$ python -q
>>> import numpy as np
>>> np.set_printoptions(precision=2, suppress=True, linewidth=100, legacy="1.25")
>>> K = np.array([[2, -3, 2], [3, 2, 1], [3, 3, 0], [-3, 0, 3]])
>>> K[-1] = K[0] + 4 * K[1]
>>> K
array([[ 2, -3,  2],
       [ 3,  2,  1],
       [ 3,  3,  0],
       [14,  5,  6]])
>>> Y = np.c_[K[:, :2] @ np.array([[-5, -1], [3, -5]]), np.array([2, -3, 1, -2])]
>>> Y
array([[-19,  13,   2],
       [ -9, -13,  -3],
       [ -6, -18,   1],
       [-55, -39,  -2]])
>>> print(np.linalg.norm(np.linalg.qr(K)[0].T @ Y, axis=0) ** 2 / ((Y ** 2).sum(axis=0) + 1e-12))
[1.  1.  0.8]
>>> np.round(np.linalg.norm(Y - K @ np.linalg.lstsq(K, Y)[0], axis=0), 2) + 0
array([0.  , 0.  , 1.89])
>>> x0 = np.array([2, 1, 1])
>>> rhs = K @ x0
>>> rhs
array([ 3,  9,  9, 39])
>>> np.round(np.linalg.pinv(K) @ K, 2) + 0
array([[1., 0., 0.],
       [0., 1., 0.],
       [0., 0., 1.]])
>>> rng = np.random.default_rng(456)
>>> rhs = rhs + 0.1 * rng.normal(size=4)
>>> rhs
array([ 3.09,  8.79,  9.16, 39.  ])
>>> beta, *_ = np.linalg.lstsq(K, rhs)
>>> [round(float(np.linalg.norm(np.linalg.solve(K.T @ K + lam * np.eye(3), K.T @ rhs))), 2) for lam in (0, 1, 10, 100)]
[2.45, 2.43, 2.35, 1.8]
>>> print(beta)
[2.2  0.85 0.65]
>>> print(np.round(np.linalg.norm(rhs - K @ beta), 2))
0.18
>>> Y = np.array([[0, 1, 2], [2, 2, 1], [0, 3, 0]])
>>> print(K @ Y)
[[-6  2  1]
 [ 4 10  8]
 [ 6  9  9]
 [10 42 33]]
>>> np.vstack([K, Y.T]).shape
(7, 3)
>>> np.linalg.matrix_rank(K @ Y)
3
>>> print(np.einsum("ij->j", K))
[22  7  9]
>>> print(Y.T @ K.T)
[[-6  4  6 10]
 [ 2 10  9 42]
 [ 1  8  9 33]]
>>> np.einsum("ik,kj->ij", K, Y)
array([[-6,  2,  1],
       [ 4, 10,  8],
       [ 6,  9,  9],
       [10, 42, 33]])
>>> data = (rng.random((4, 4)) < 0.3) + np.eye(4)
>>> data /= data.sum(axis=1, keepdims=True)
>>> print(data)
[[0.5 0.5 0.  0. ]
 [0.  0.5 0.5 0. ]
 [0.  0.  1.  0. ]
 [0.  0.  0.  1. ]]
>>> Y = np.array([[3, -1, -3], [3, 3, -3]])
>>> basis = np.kron(Y, data)
>>> basis
array([[ 1.5,  1.5,  0. ,  0. , -0.5, -0.5, -0. , -0. , -1.5, -1.5, -0. , -0. ],
       [ 0. ,  1.5,  1.5,  0. , -0. , -0.5, -0.5, -0. , -0. , -1.5, -1.5, -0. ],
       [ 0. ,  0. ,  3. ,  0. , -0. , -0. , -1. , -0. , -0. , -0. , -3. , -0. ],
       [ 0. ,  0. ,  0. ,  3. , -0. , -0. , -0. , -1. , -0. , -0. , -0. , -3. ],
       [ 1.5,  1.5,  0. ,  0. ,  1.5,  1.5,  0. ,  0. , -1.5, -1.5, -0. , -0. ],
       [ 0. ,  1.5,  1.5,  0. ,  0. ,  1.5,  1.5,  0. , -0. , -1.5, -1.5, -0. ],
       [ 0. ,  0. ,  3. ,  0. ,  0. ,  0. ,  3. ,  0. , -0. , -0. , -3. , -0. ],
       [ 0. ,  0. ,  0. ,  3. ,  0. ,  0. ,  0. ,  3. , -0. , -0. , -0. , -3. ]])
>>> print(basis.shape)
(8, 12)
>>> Y = basis / np.sqrt((basis ** 2).mean(axis=1, keepdims=True))
>>> Y[0]
array([ 1.69,  1.69,  0.  ,  0.  , -0.56, -0.56, -0.  , -0.  , -1.69, -1.69, -0.  , -0.  ])
>>> basis - basis.mean(axis=1, keepdims=True)
array([[ 1.58,  1.58,  0.08,  0.08, -0.42, -0.42,  0.08,  0.08, -1.42, -1.42,  0.08,  0.08],
       [ 0.08,  1.58,  1.58,  0.08,  0.08, -0.42, -0.42,  0.08,  0.08, -1.42, -1.42,  0.08],
       [ 0.08,  0.08,  3.08,  0.08,  0.08,  0.08, -0.92,  0.08,  0.08,  0.08, -2.92,  0.08],
       [ 0.08,  0.08,  0.08,  3.08,  0.08,  0.08,  0.08, -0.92,  0.08,  0.08,  0.08, -2.92],
       [ 1.25,  1.25, -0.25, -0.25,  1.25,  1.25, -0.25, -0.25, -1.75, -1.75, -0.25, -0.25],
       [-0.25,  1.25,  1.25, -0.25, -0.25,  1.25,  1.25, -0.25, -0.25, -1.75, -1.75, -0.25],
       [-0.25, -0.25,  2.75, -0.25, -0.25, -0.25,  2.75, -0.25, -0.25, -0.25, -3.25, -0.25],
       [-0.25, -0.25, -0.25,  2.75, -0.25, -0.25, -0.25,  2.75, -0.25, -0.25, -0.25, -3.25]])
>>> print(np.linalg.matrix_rank(basis - basis.mean(axis=1, keepdims=True)))
8
>>> print(np.linalg.matrix_rank(Y) == np.linalg.matrix_rank(basis))
True
>>> ev, V = np.linalg.eig(data)
>>> np.prod(ev)
0.25
>>> np.sort(np.linalg.eigvals(data.T))
array([0.5, 0.5, 1. , 1. ])
>>> q, V = np.linalg.qr(data[:, :1])[0], np.linalg.qr(data[:, 1:])[0]
>>> sigma = np.linalg.svd(q.T @ V, compute_uv=False)
>>> np.degrees(np.arccos(sigma.clip(0, 1)))
array([41.81])
>>> round(float(np.linalg.norm(q @ q.T - V @ V.T, 2)), 2)
1.0
>>> sigma
array([0.75])
>>> (sigma > 0.9).sum()
0
>>> mat = np.load("run10.npy")
>>> print(mat)
[[ 4. -1.  0.  0.]
 [ 0.  3.  0.  0.]
 [-2.  2.  2. -1.]
 [ 2. -2.  2.  5.]]
>>> print(round(np.linalg.det(data), 2))
0.25
>>> (np.linalg.matrix_power((data != 0) + (data.T != 0) + np.eye(4), 4) > 0).astype(int)
array([[1, 1, 1, 0],
       [1, 1, 1, 0],
       [1, 1, 1, 0],
       [0, 0, 0, 1]])
>>> np.flatnonzero(np.linalg.matrix_power((data != 0) + (data.T != 0) + np.eye(4), 4)[0])
array([0, 1, 2])
>>> print(data @ data)
[[0.25 0.5  0.25 0.  ]
 [0.   0.25 0.75 0.  ]
 [0.   0.   1.   0.  ]
 [0.   0.   0.   1.  ]]
>>> (data != 0).astype(int)
array([[1, 1, 0, 0],
       [0, 1, 1, 0],
       [0, 0, 1, 0],
       [0, 0, 0, 1]])
>>> x0 = np.array([1, 1, -1, 0])
>>> rhs = mat @ x0
>>> rhs
array([ 3.,  3., -2., -2.])
>>> print(np.linalg.solve(mat, rhs + mat[:, 1]))
[ 1.  2. -1.  0.]
>>> m1 = np.loadtxt("case3.csv", delimiter=",")
>>> m1
array([[-1.22, -0.49, -0.62, -1.76, -0.14],
       [-0.33, -0.14, -0.02, -0.48, -0.14],
       [-0.95, -0.39, -0.51, -1.63, -0.17],
       [ 2.85,  1.52,  1.36,  4.47,  0.1 ],
       [-2.11, -1.12, -1.02, -3.27, -0.01],
       [-1.83, -0.92, -0.85, -2.71,  0.19],
       [ 0.56,  0.33,  0.39,  0.85,  0.07],
       [-1.41, -0.87, -0.85, -2.33, -0.01],
       [-1.11, -0.48, -0.51, -1.52, -0.11],
       [ 0.85,  0.45,  0.44,  1.14,  0.1 ],
       [ 5.1 ,  2.59,  2.39,  7.56,  0.13],
       [ 1.32,  0.68,  0.52,  1.95, -0.15],
       [-0.36, -0.25, -0.23, -0.88, -0.15],
       [ 2.61,  1.24,  1.25,  3.79, -0.07],
       [-2.75, -1.4 , -1.19, -4.03, -0.12],
       [ 3.66,  1.94,  1.75,  5.5 ,  0.23],
       [ 0.36,  0.14,  0.29,  0.67, -0.2 ],
       [-0.35, -0.13, -0.17, -0.66, -0.05],
       [-3.34, -1.82, -1.84, -5.03,  0.11],
       [ 2.04,  1.03,  1.  ,  3.57,  0.1 ],
       [ 0.53,  0.11,  0.24,  0.66,  0.06],
       [-1.56, -0.7 , -0.7 , -2.25, -0.08],
       [ 0.48,  0.29,  0.47,  0.7 ,  0.05],
       [-0.82, -0.46, -0.38, -1.15, -0.07]])
>>> left, sigma, VT = np.linalg.svd(m1)
>>> sigma
array([19.2 ,  0.59,  0.45,  0.43,  0.31])
>>> Y = left[:, :1] @ np.diag(sigma[:1]) @ VT[:1]
>>> round(float(np.abs(m1 - Y).max()), 2)
0.23
>>> np.round(np.linalg.norm(m1 - Y) / np.linalg.norm(m1), 2)
0.05
>>> Xc = m1 - m1.mean(axis=0)
>>> V = np.linalg.svd(Xc)[2][:1]
>>> Y = Xc - Xc @ V.T @ V
>>> (Xc @ V.T).std(axis=0)
array([3.91])
>>> Y.std(axis=0)
array([0.08, 0.07, 0.09, 0.06, 0.11])
>>> round(float(np.linalg.norm(Y) / np.linalg.norm(Xc)), 2)
0.05
>>> np.linalg.norm(Y, axis=1).round(6).argmax()
19
>>> np.cov(Xc @ V.T, rowvar=False)
array(15.99)
>>> np.round(np.diag(V.T @ V), 2) + 0
array([0.26, 0.07, 0.06, 0.6 , 0.  ])
>>> A = np.vander(np.arange(6) - 2, 4, increasing=True)
>>> A
array([[ 1, -2,  4, -8],
       [ 1, -1,  1, -1],
       [ 1,  0,  0,  0],
       [ 1,  1,  1,  1],
       [ 1,  2,  4,  8],
       [ 1,  3,  9, 27]])
>>> x0 = np.array([1, -1, -1, 2])
>>> rhs = A @ x0
>>> np.linalg.solve(A.T @ A, A.T @ rhs)
array([ 1., -1., -1.,  2.])
>>> np.linalg.lstsq(A, rhs)[0]
array([ 1., -1., -1.,  2.])
>>> rhs = rhs + 0.3 * rng.normal(size=6)
>>> rhs
array([-16.87,  -0.79,   1.15,   1.03,  10.87,  43.02])
>>> beta, *_ = np.linalg.lstsq(A, rhs)
>>> print([round(float(np.linalg.norm(np.linalg.solve(A.T @ A + lam * np.eye(4), A.T @ rhs))), 2) for lam in (0, 1, 10, 100)])
[2.79, 2.26, 1.75, 1.42]
>>> beta
array([ 1.15, -1.14, -1.03,  2.02])
>>> np.round(A.T @ (rhs - A @ beta), 2) + 0
array([0., 0., 0., 0.])
>>> C2 = K.T @ K
>>> np.diag(C2)
array([218,  47,  41])
>>> print(np.linalg.eigvalsh(C2)[::-1])
[285.29  20.46   0.25]
>>> W = np.array([[5, -3, -2, 1, 9, -9],
...     [-8, -2, -3, -2, -8, 2],
...     [6, -6, -7, -6, 6, -7],
...     [-3, -8, 1, -1, -4, 6]])
>>> beta = np.array([4, 3, 9, 8, -4, 8])
>>> H = np.maximum(A @ W + beta, 0)
>>> np.linalg.matrix_rank(H)
5
>>> (H > 0).astype(int)
array([[1, 1, 0, 0, 1, 0],
       [1, 1, 1, 1, 1, 0],
       [1, 0, 1, 1, 1, 0],
       [1, 0, 0, 0, 0, 0],
       [0, 0, 0, 0, 0, 1],
       [0, 0, 0, 0, 0, 1]])
>>> H
array([[ 73,  44,   0,   0,  77,   0],
       [ 26,   4,   2,   6,  23,   0],
       [  9,   0,   7,   9,   5,   0],
       [  4,   0,   0,   0,   0,   0],
       [  0,   0,   0,   0,   0,  23],
       [  0,   0,   0,   0,   0, 104]])
>>> (H > 0).mean(axis=0)
array([0.67, 0.33, 0.33, 0.33, 0.5 , 0.33])
>>> basis = np.array([[0, 2], [0, 0], [0, 1], [0, 0], [0, 1], [0, 2]])
>>> W @ basis
array([[  0,  -1],
       [  0, -23],
       [  0,  -3],
       [  0,   3]])
>>> H @ basis
array([[  0, 223],
       [  0,  77],
       [  0,  30],
       [  0,   8],
       [  0,  46],
       [  0, 208]])
>>> W0 = np.load("test7.npy")
>>> print(W0)
[[ 1 -1 -1  1  1 -1 -1  1]
 [ 1  1  1  1 -1 -1 -1 -1]
 [ 1 -1  1 -1  1 -1  1 -1]
 [ 1  1 -1 -1 -1 -1  1  1]
 [ 1 -1  1 -1 -1  1 -1  1]]
>>> Y = np.array([[2, 0], [1, 0], [0, 0], [2, 1], [0, 1], [1, 2], [0, 2], [2, 1]])
>>> np.einsum("ik,kj->ij", W0, Y)
array([[ 4, -1],
       [ 2, -5],
       [-4, -1],
       [ 2, -1],
       [ 2, -1]])
>>> np.einsum("ij->j", W0)
array([ 5, -1,  1, -1, -1, -3, -1,  1])
>>> X = np.loadtxt("m.csv", delimiter=",")
>>> X
array([[ 0.04,  1.  ],
       [ 1.  , -0.04]])
>>> ev, V = np.linalg.eig(X)
>>> X @ V[:, 0] - ev[0] * V[:, 0]
array([0., 0.])
>>> np.sort(np.linalg.eigvals(X @ X))
array([1., 1.])
>>> np.sort(np.linalg.eigvals(np.linalg.inv(X)))
array([-1.,  1.])
>>> Y = X / np.sqrt((X ** 2).mean(axis=1, keepdims=True))
>>> np.linalg.matrix_rank(X - X.mean(axis=1, keepdims=True))
1
>>> print(np.linalg.matrix_rank(Y) == np.linalg.matrix_rank(X))
True
>>> np.linalg.norm(Y, axis=1)
array([1.41, 1.41])
>>> x0 = np.array([-1, 2])
>>> print(np.sort(np.abs(np.degrees(np.angle(np.linalg.eigvals(X))))))
[  0. 180.]
>>> np.abs(np.linalg.eigvals(X))
array([1., 1.])
>>> print([p for p in range(1, 25) if np.allclose(np.linalg.matrix_power(X, p), np.eye(2))])
[2, 4, 6, 8, 10, 12, 14, 16, 18, 20, 22, 24]
>>> print(X.T @ (X @ x0))
[-1.  2.]
>>> round(np.linalg.norm(x0), 2), np.round(np.linalg.norm(X @ x0), 2)
(2.24, 2.24)
>>> round(np.linalg.det(X), 2)
-1.0
>>> print(2 - np.linalg.matrix_rank(X - np.eye(2), tol=1e-8))
1
>>> np.round(X @ X, 2) + 0
array([[1., 0.],
       [0., 1.]])
>>> round(np.linalg.det(X), 2)
-1.0
>>> np.sort(np.abs(np.linalg.eigvals(X)))
array([1., 1.])
>>> print(np.round(np.trace(X), 2))
-0.0
>>> r0 = np.array([2, 3])
>>> Y = X + np.outer(r0, np.eye(2)[0])
>>> np.linalg.matrix_rank(np.linalg.inv(Y) - np.linalg.inv(X), tol=1e-8)
1
>>> round(np.linalg.det(Y) / np.linalg.det(X), 2), round(1 + np.linalg.solve(X, r0)[0], 2)
(4.07, 4.07)
>>> np.linalg.matrix_rank(Y - X)
1
>>> arr = np.tril(np.array([[0, 1, 0, 2, 2, 1],
...     [0, 0, 2, 1, 0, 2],
...     [2, 0, 0, 2, 2, 1],
...     [0, 0, 2, 0, 2, 0],
...     [1, 1, 0, 0, 0, 1],
...     [0, 2, 1, 0, 1, 1]]), -1) + np.eye(6, dtype=int)
>>> arr
array([[1, 0, 0, 0, 0, 0],
       [0, 1, 0, 0, 0, 0],
       [2, 0, 1, 0, 0, 0],
       [0, 0, 2, 1, 0, 0],
       [1, 1, 0, 0, 1, 0],
       [0, 2, 1, 0, 1, 1]])
>>> Y = np.linalg.inv(arr)
>>> round(np.linalg.det(arr) * np.linalg.det(Y), 2)
1.0
>>> (np.abs(Y) > 1e-9).astype(int)
array([[1, 0, 0, 0, 0, 0],
       [0, 1, 0, 0, 0, 0],
       [1, 0, 1, 0, 0, 0],
       [1, 0, 1, 1, 0, 0],
       [1, 1, 0, 0, 1, 0],
       [1, 1, 1, 0, 1, 1]])
>>> np.linalg.det(arr) * Y
array([[ 1.,  0.,  0.,  0.,  0.,  0.],
       [ 0.,  1.,  0.,  0.,  0.,  0.],
       [-2.,  0.,  1.,  0.,  0.,  0.],
       [ 4.,  0., -2.,  1.,  0.,  0.],
       [-1., -1., -0., -0.,  1., -0.],
       [ 3., -1., -1.,  0., -1.,  1.]])
>>> np.allclose(Y, arr.T)
False
>>> arr @ Y
array([[1., 0., 0., 0., 0., 0.],
       [0., 1., 0., 0., 0., 0.],
       [0., 0., 1., 0., 0., 0.],
       [0., 0., 0., 1., 0., 0.],
       [0., 0., 0., 0., 1., 0.],
       [0., 0., 0., 0., 0., 1.]])
